$ python3 -q
>>> import numpy as np
>>> import numpy.linalg as la
>>> np.set_printoptions(precision=2, suppress=True, linewidth=200)
>>> X = np.array([[49, 49, 14], [49, 49, 14], [14, 14, 4]])
>>> X @ X
array([[4998, 4998, 1428],
       [4998, 4998, 1428],
       [1428, 1428,  408]])
>>> assert X == X.T
Traceback (most recent call last):
  File "<python-input-5>", line 1, in <module>
    assert X == X.T
           ^^^^^^^^
ValueError: The truth value of an array with more than one element is ambiguous. Use a.any() or a.all()
>>> print(np.round(np.abs(la.eigvals(X)).max(), 2))
102.0
>>> print(np.round(np.sort(np.abs(la.eigvals(X))), 2) + 0)
[  0.   0. 102.]
>>> X.inv()
Traceback (most recent call last):
  File "<python-input-8>", line 1, in <module>
    X.inv()
    ^^^^^
AttributeError: 'numpy.ndarray' object has no attribute 'inv'
>>> print(la.matrix_power(X, 3))
[[509796 509796 145656]
 [509796 509796 145656]
 [145656 145656  41616]]
>>> np.allclose(X @ X.T, X.T @ X)
True
>>> left, sigma, VT = la.svd(X)
>>> vecs = VT[:(sigma > 1e-8).sum()]
>>> rng = np.random.default_rng(3618)
>>> x0 = X[1] + 4 * X[0] + rng.integers(2) * np.eye(3)[0]
>>> x0
array([246., 245.,  70.])
>>> round(la.norm(x0 - vecs.T @ vecs @ x0), 2)
np.float64(0.72)
>>> la.matrix_rank(np.vstack([X, x0]))
np.int64(2)
>>> print(vecs.T @ vecs)
[[0.48 0.48 0.14]
 [0.48 0.48 0.14]
 [0.14 0.14 0.04]]
>>> ev, vecs = la.eigh(X)
>>> np.round(vecs.T @ X @ vecs, 2) + 0
array([[  0.,   0.,   0.],
       [  0.,   0.,   0.],
       [  0.,   0., 102.]])
>>> print(np.round(la.svd(X, compute_uv=False), 2) + 0)
[102.   0.   0.]
>>> np.round(la.eigvalsh(X @ X), 2) + 0
array([    0.,     0., 10404.])
>>> np.abs(vecs[:, -1]).round(6).argmax()
np.int64(0)
>>> ev.round(2) + 0
array([  0.,   0., 102.])
